$ python -q
>>> import numpy as np
>>> np.set_printoptions(suppress=True, linewidth=160)
>>> tidy = lambda a: np.round(a, 2) + 0
>>> E = np.loadtxt("m.csv", delimiter=",")
>>> tidy(E)
array([[-0.5 , -0.98, -0.78,  1.48],
       [-0.98,  0.06,  0.31,  0.01],
       [-0.78,  0.31,  1.52,  0.68],
       [ 1.48,  0.01,  0.68,  0.92]])
>>> tidy(np.linalg.eigvals(E))
array([-2.,  0.,  2.,  2.])
>>> np.einsum("ii->", E)
np.float64(2.0)
>>> tidy(np.poly(E))
array([ 1., -2., -4.,  8.,  0.])
>>> tidy(np.linalg.det(E.T))
np.float64(0.0)
>>> tidy(np.linalg.det(2 * E)), tidy(np.linalg.det(E))
(np.float64(0.0), np.float64(0.0))
>>> r = np.linalg.matrix_rank(E)
>>> r
np.int64(3)
>>> ns = np.linalg.svd(E)[2][r:].T
>>> np.allclose(E @ ns, 0)
True
>>> ns.shape
(4, 1)
>>> np.linalg.matrix_rank(E.T @ E), np.linalg.matrix_rank(E @ E.T)
(np.int64(3), np.int64(3))
>>> tidy(ns @ ns.T)
array([[ 0.  , -0.05,  0.02, -0.02],
       [-0.05,  0.74, -0.31,  0.3 ],
       [ 0.02, -0.31,  0.13, -0.13],
       [-0.02,  0.3 , -0.13,  0.13]])
>>> U, sv, Vt = np.linalg.svd(E)
>>> vecs = Vt[:(sv > 1e-8).sum()]
>>> rng = np.random.default_rng(491)
>>> x = E[0] + -2 * E[3] + rng.integers(2) * np.eye(4)[0]
>>> tidy(x)
array([-3.45, -1.  , -2.15, -0.37])
>>> tidy(vecs.T @ vecs)
array([[ 1.  ,  0.05, -0.02,  0.02],
       [ 0.05,  0.26,  0.31, -0.3 ],
       [-0.02,  0.31,  0.87,  0.13],
       [ 0.02, -0.3 ,  0.13,  0.87]])
>>> tidy(np.linalg.norm(x - vecs.T @ vecs @ x))
np.float64(0.0)
>>> np.allclose(vecs.T @ vecs @ x, x)
True
>>> np.linalg.lstsq(E[:-1].T, E[-1])[2]
np.int32(3)
>>> np.abs(np.diag(np.linalg.qr(E)[1])) > 1e-9
array([ True,  True,  True, False])
>>> U, sv, Vt = np.linalg.svd(E)
>>> tidy(sv)
array([2., 2., 2., 0.])
>>> np.argmax(sv[:-1] / (sv[1:] + 1e-6)) + 1
np.int64(3)
>>> M2 = U[:, :3] @ np.diag(sv[:3]) @ Vt[:3]
>>> np.linalg.matrix_rank(E, rtol=0.05)
np.int64(3)
>>> tidy(np.linalg.norm(E - M2, 2)), tidy(sv[3])
(np.float64(0.0), np.float64(0.0))
>>> tidy(np.linalg.norm(E - M2) / np.linalg.norm(E))
np.float64(0.0)
>>> data = np.loadtxt("test8.csv", delimiter=",")
>>> data
array([[3.1, 4. , 0. ],
       [5. , 2.1, 0. ],
       [3. , 4. , 0.1]])
>>> np.linalg.matrix_rank(data, rtol=0.1)
np.int64(2)
>>> np.linalg.cond(data) > 100
np.True_
>>> tidy(np.linalg.norm(data, 2) / np.linalg.norm(data))
np.float64(0.97)
>>> round(np.log10(np.linalg.cond(data)))
2
>>> ev, vecs = np.linalg.eig(data)
>>> data @ vecs[:, 0] - ev[0] * vecs[:, 0]
array([0., 0., 0.])
>>> tidy(np.prod(ev))
np.float64(-1.35)
>>> tidy(np.sort(np.linalg.eigvals(data @ data)))
array([ 0.01,  3.61, 50.41])
>>> np.allclose(data, data.T)
False
>>> np.trace(data)
np.float64(5.3)
>>> tidy(np.linalg.matrix_power(data, 4))
array([[1417.55, 1123.62,    0.  ],
       [1404.52, 1136.65,    0.  ],
       [1417.55, 1123.62,    0.  ]])
>>> tidy(np.abs(np.linalg.eigvals(data)).max())
np.float64(7.1)
>>> data.inv()
Traceback (most recent call last):
  File "<python-input-48>", line 1, in <module>
    data.inv()
    ^^^^^^^^
AttributeError: 'numpy.ndarray' object has no attribute 'inv'
>>> lab = rng.permutation(3)
>>> M2 = data[:, lab] * rng.choice([-1, 1], 3)
>>> M2
array([[ 0. ,  4. , -3.1],
       [ 0. ,  2.1, -5. ],
       [ 0.1,  4. , -3. ]])
>>> U, _, Vt = np.linalg.svd(data.T @ M2)
>>> lab
array([2, 1, 0])
>>> U, sv, Vt = np.linalg.svd(data)
>>> tidy(sv)
array([8.67, 2.22, 0.07])
>>> np.argmax(sv[:-1] / (sv[1:] + 1e-6)) + 1
np.int64(2)
>>> M2 = U[:, :2] @ np.diag(sv[:2]) @ Vt[:2]
>>> np.linalg.matrix_rank(M2)
np.int64(2)
>>> tidy(np.linalg.norm(data - M2) / np.linalg.norm(data))
np.float64(0.01)
>>> M = np.loadtxt("w.csv", delimiter=",")
>>> M
array([[4., 1., 1., 1., 1., 1., 1.],
       [1., 4., 1., 1., 1., 1., 1.],
       [1., 1., 4., 1., 1., 1., 1.],
       [1., 1., 1., 4., 1., 1., 1.],
       [1., 1., 1., 1., 4., 1., 1.],
       [1., 1., 1., 1., 1., 4., 1.],
       [1., 1., 1., 1., 1., 1., 4.]])
>>> x = np.array([-4, 7, -7, -4, -8, 2, 8])
>>> target = M @ x
>>> target
array([-18.,  15., -27., -18., -30.,   0.,  18.])
>>> tidy(np.linalg.solve(M, M[:, 4]))
array([0., 0., 0., 0., 1., 0., 0.])
>>> tidy(np.linalg.solve(M, target))
array([-4.,  7., -7., -4., -8.,  2.,  8.])
>>> A = np.loadtxt("arr.csv", delimiter=",")
>>> A
array([[0.67, 0.  , 0.33, 0.  ],
       [0.  , 1.  , 0.  , 0.  ],
       [0.  , 0.33, 0.67, 0.  ],
       [0.  , 0.  , 0.5 , 0.5 ]])
>>> # rows sum to 1
>>> def softmax(z):
...     e = np.exp(z - z.max(axis=-1, keepdims=True))
...     return e / e.sum(axis=-1, keepdims=True)
... 
>>> tidy(softmax(A[3] + -1))
array([0.19, 0.19, 0.31, 0.31])
>>> softmax(A).sum(axis=1)
array([1., 1., 1., 1.])
>>> tidy(softmax(10 * A[3]))
array([0. , 0. , 0.5, 0.5])
>>> S = A @ A.T / np.sqrt(4)
>>> tidy(softmax(S))
array([[0.29, 0.22, 0.25, 0.24],
       [0.21, 0.34, 0.24, 0.21],
       [0.23, 0.25, 0.28, 0.25],
       [0.24, 0.22, 0.26, 0.28]])
>>> tidy(softmax(S + np.triu(np.full(S.shape, -np.inf), 1)))
array([[1.  , 0.  , 0.  , 0.  ],
       [0.38, 0.62, 0.  , 0.  ],
       [0.31, 0.33, 0.37, 0.  ],
       [0.24, 0.22, 0.26, 0.28]])
>>> softmax(S).round(6).argmax(axis=1)
array([0, 1, 2, 3])
>>> x = np.array([3, 3, 0])
>>> target = data @ x
>>> target
array([21.3, 21.3, 21. ])
>>> tidy(np.linalg.solve(data.T, data[0]))
array([1., 0., 0.])
>>> tidy(np.linalg.solve(data, 5 * target))
array([15., 15.,  0.])
>>> tidy(np.linalg.solve(data, target))
array([3., 3., 0.])
>>> A.shape
(4, 4)
>>> A[4]
Traceback (most recent call last):
  File "<python-input-85>", line 1, in <module>
    A[4]
    ~^^^
IndexError: index 4 is out of bounds for axis 0 with size 4
>>> tidy(A - A[0])
array([[ 0.  ,  0.  ,  0.  ,  0.  ],
       [-0.67,  1.  , -0.33,  0.  ],
       [-0.67,  0.33,  0.34,  0.  ],
       [-0.67,  0.  ,  0.17,  0.5 ]])
>>> np.unravel_index(np.abs(A).argmax(), A.shape)
(np.int64(1), np.int64(1))
>>> X = np.loadtxt("run11.csv", delimiter=",")
>>> X
array([[ 0.,  0.,  0.,  0.,  8.,  0.,  5.,  0.],
       [ 0.,  0., -6., -5.,  0.,  1.,  0.,  0.],
       [ 0.,  0.,  0.,  0., -3.,  0.,  0.,  0.],
       [ 0.,  0.,  0.,  0.,  0.,  0.,  0.,  4.],
       [-5., -2.,  0.,  0.,  0.,  0., -7.,  0.],
       [-5.,  0.,  0.,  0.,  0.,  0.,  1., -1.],
       [ 0.,  7.,  0.,  0.,  0.,  0.,  0., -8.],
       [ 0.,  0.,  9., -4.,  1.,  0.,  0.,  8.],
       [ 0.,  0., -8.,  0.,  2.,  0.,  0.,  7.]])
>>> U, sv, Vt = np.linalg.svd(X)
>>> np.argmax(sv[:-1] / (sv[1:] + 1e-6)) + 1
np.int64(7)
>>> tidy(sv)
array([15.06, 13.32, 11.17,  7.81,  6.55,  4.76,  4.16,  0.14])
>>> M2 = U[:, :7] @ np.diag(sv[:7]) @ Vt[:7]
>>> tidy(M2)
array([[ 0.  ,  0.  ,  0.  ,  0.  ,  8.  , -0.01,  5.  ,  0.  ],
       [ 0.  ,  0.  , -6.  , -5.  ,  0.  ,  0.98,  0.  ,  0.  ],
       [ 0.  ,  0.  ,  0.  ,  0.  , -3.  ,  0.02,  0.  ,  0.  ],
       [ 0.  ,  0.  ,  0.  , -0.02,  0.  , -0.13,  0.  ,  4.  ],
       [-5.  , -2.  ,  0.  ,  0.  ,  0.  , -0.01, -7.  ,  0.  ],
       [-5.  ,  0.  ,  0.  ,  0.  ,  0.  ,  0.01,  1.  , -1.  ],
       [ 0.  ,  7.  ,  0.  ,  0.  ,  0.  ,  0.  ,  0.  , -8.  ],
       [ 0.  ,  0.  ,  9.  , -4.  ,  1.  ,  0.03,  0.  ,  8.  ],
       [ 0.  ,  0.  , -8.  ,  0.01,  2.  ,  0.04,  0.  ,  7.  ]])
>>> tidy(np.linalg.norm(X - M2) / np.linalg.norm(X))
np.float64(0.01)
>>> np.linalg.matrix_rank(X, rtol=0.05)
np.int64(7)
>>> r = np.linalg.matrix_rank(M2)
>>> r
np.int64(7)
>>> ns = np.linalg.svd(M2)[2][r:].T
>>> tidy(ns[:, 0] / ns[np.abs(ns[:, 0]).round(6).argmax(), 0])
array([-0.01,  0.04,  0.04,  0.15,  0.01,  1.  , -0.01,  0.03])
>>> [int(np.linalg.matrix_rank(M2[:, :j + 1])) for j in range(8)]
[1, 2, 3, 4, 5, 6, 7, 7]
>>> [int(np.linalg.matrix_rank(M2[:i])) for i in range(1, len(M2) + 1)]
[1, 2, 3, 4, 5, 6, 6, 7, 7]
>>> [int(np.linalg.matrix_rank(np.delete(M2, i, axis=0))) for i in range(9)]
[7, 7, 7, 7, 7, 7, 7, 7, 7]
>>> M2 = X / np.sqrt((X ** 2).mean(axis=1, keepdims=True))
>>> tidy(np.linalg.norm(M2, axis=1))
array([2.83, 2.83, 2.83, 2.83, 2.83, 2.83, 2.83, 2.83, 2.83])
>>> np.linalg.matrix_rank(M2) == np.linalg.matrix_rank(X)
np.True_
>>> np.linalg.matrix_rank(X - X.mean(axis=1, keepdims=True))
np.int64(7)
>>> K = np.load("case6.npy")
>>> K
array([[1, 0, 0, 0],
       [1, 0, 0, 0],
       [1, 1, 1, 0],
       [0, 1, 2, 1]])
>>> [int(np.linalg.matrix_rank(np.linalg.matrix_power(K, p))) for p in range(1, 5)]
[3, 3, 3, 3]
>>> try:
...     np.linalg.inv(K)
... except np.linalg.LinAlgError as e:
...     print(repr(e))
... 
LinAlgError('Singular matrix')
>>> np.linalg.matrix_rank(K - K[0, 0] * np.eye(4))
np.int64(3)
>>> W0 = np.load("block6.npy")
>>> W0
array([[ -0.5,  -0.3,  -0.4,   0.7,   1.7,  -0.1,   0.7,   2.7,   1.2],
       [ -2.6,  -0.1,   1.7,  -2.4,  -1. ,  -1.3,   0.6,  -6. ,   0.5],
       [ -0.2,  -0.6,   0.5,  -1.6,   0.8,   0.9,  -0.2,  -4.8,   3.8],
       [  0.2,   0.8,  -0.7,   0.7,  -1.8,  -0.2,   0.4,  -7.5,  -0.2],
       [ -0.4,  -2.3,   0.3,   0.4,  -0.3,   1. ,  -1.7,  -3. ,   0.4],
       [ -0.5,   1. ,  -0.7,  -1.2,  -2. ,   0.9,   0.9,   7.2,   1.5],
       [ -1.4,   0.8,  -0.3,  -0.2,   2. ,  -1.3,  -0.2, -10.2,  -0.2]])
>>> x = np.array([2, -2, 1, 0, -1, 2, 2, -2, -1])
>>> a = np.maximum(W0 @ x, 0)
>>> np.flatnonzero(a > 1e-9)
array([1, 2, 3, 4, 6])
>>> tidy(W0.T @ a)
array([ -37.42,   -4.06,    5.57,  -18.93,  -10.32,  -11.88,   -7.46, -336.99,   31.32])
>>> tidy(np.maximum(W0 @ x, 0) - np.maximum(-W0 @ x, 0))
array([ -7.9,   7.8,   7.7,  15.5,   8.6, -14. ,  10.9])
>>> W0 * (a > 1e-9)[:, None]
array([[ -0. ,  -0. ,  -0. ,   0. ,   0. ,  -0. ,   0. ,   0. ,   0. ],
       [ -2.6,  -0.1,   1.7,  -2.4,  -1. ,  -1.3,   0.6,  -6. ,   0.5],
       [ -0.2,  -0.6,   0.5,  -1.6,   0.8,   0.9,  -0.2,  -4.8,   3.8],
       [  0.2,   0.8,  -0.7,   0.7,  -1.8,  -0.2,   0.4,  -7.5,  -0.2],
       [ -0.4,  -2.3,   0.3,   0.4,  -0.3,   1. ,  -1.7,  -3. ,   0.4],
       [ -0. ,   0. ,  -0. ,  -0. ,  -0. ,   0. ,   0. ,   0. ,   0. ],
       [ -1.4,   0.8,  -0.3,  -0.2,   2. ,  -1.3,  -0.2, -10.2,  -0.2]])
>>> tidy(np.maximum(W0 @ (3 * x), 0))
array([ 0. , 23.4, 23.1, 46.5, 25.8,  0. , 32.7])
>>> U, sv, Vt = np.linalg.svd(W0, full_matrices=False)
>>> tidy(np.sqrt((sv ** 2).sum())), tidy(np.linalg.norm(W0))
(np.float64(19.12), np.float64(19.12))
>>> U.shape, sv.shape, Vt.shape
((7, 7), (7,), (7, 9))
>>> (sv > 1e-8).sum()
np.int64(7)
>>> tidy(sv)
array([17.13,  5.2 ,  4.32,  3.64,  3.12,  1.5 ,  1.1 ])
>>> np.allclose(U * sv @ Vt, W0)
True
>>> tidy(np.cumsum(sv ** 2) / np.sum(sv ** 2))
array([0.8 , 0.88, 0.93, 0.96, 0.99, 1.  , 1.  ])
>>> M2 = W0 + rng.integers(-2, 3, (7, 1)) @ rng.integers(-2, 3, (1, 9))
>>> tidy(M2)
array([[ -2.5,  -0.3,   3.6,   0.7,   1.7,   1.9,   4.7,   6.7,   5.2],
       [ -0.6,  -0.1,  -2.3,  -2.4,  -1. ,  -3.3,  -3.4, -10. ,  -3.5],
       [  1.8,  -0.6,  -3.5,  -1.6,   0.8,  -1.1,  -4.2,  -8.8,  -0.2],
       [  1.2,   0.8,  -2.7,   0.7,  -1.8,  -1.2,  -1.6,  -9.5,  -2.2],
       [  0.6,  -2.3,  -1.7,   0.4,  -0.3,   0. ,  -3.7,  -5. ,  -1.6],
       [  1.5,   1. ,  -4.7,  -1.2,  -2. ,  -1.1,  -3.1,   3.2,  -2.5],
       [ -2.4,   0.8,   1.7,  -0.2,   2. ,  -0.3,   1.8,  -8.2,   1.8]])
>>> np.linalg.matrix_rank(M2 - W0, tol=1e-8)
np.int64(1)
>>> arr = np.loadtxt("dump.csv", delimiter=",")
>>> arr
array([[ 2.,  5.,  4., -5.,  3.],
       [-6., -6.,  0.,  4., -6.],
       [ 1.,  3.,  7., -1.,  3.],
       [ 3., -1.,  6.,  7., -2.],
       [ 5., -4.,  5.,  7., -8.]])
>>> G = arr.T @ arr
>>> np.allclose(G, G.T)
True
>>> tidy(np.linalg.eigvalsh(G)[::-1])
array([322.39, 176.42,  36.37,  14.46,   0.37])
>>> G
array([[  75.,   26.,   58.,   21.,   -1.],
       [  26.,   87.,   15.,  -87.,   94.],
       [  58.,   15.,  126.,   50.,  -19.],
       [  21.,  -87.,   50.,  140., -112.],
       [  -1.,   94.,  -19., -112.,  122.]])
>>> np.diag(G)
array([ 75.,  87., 126., 140., 122.])
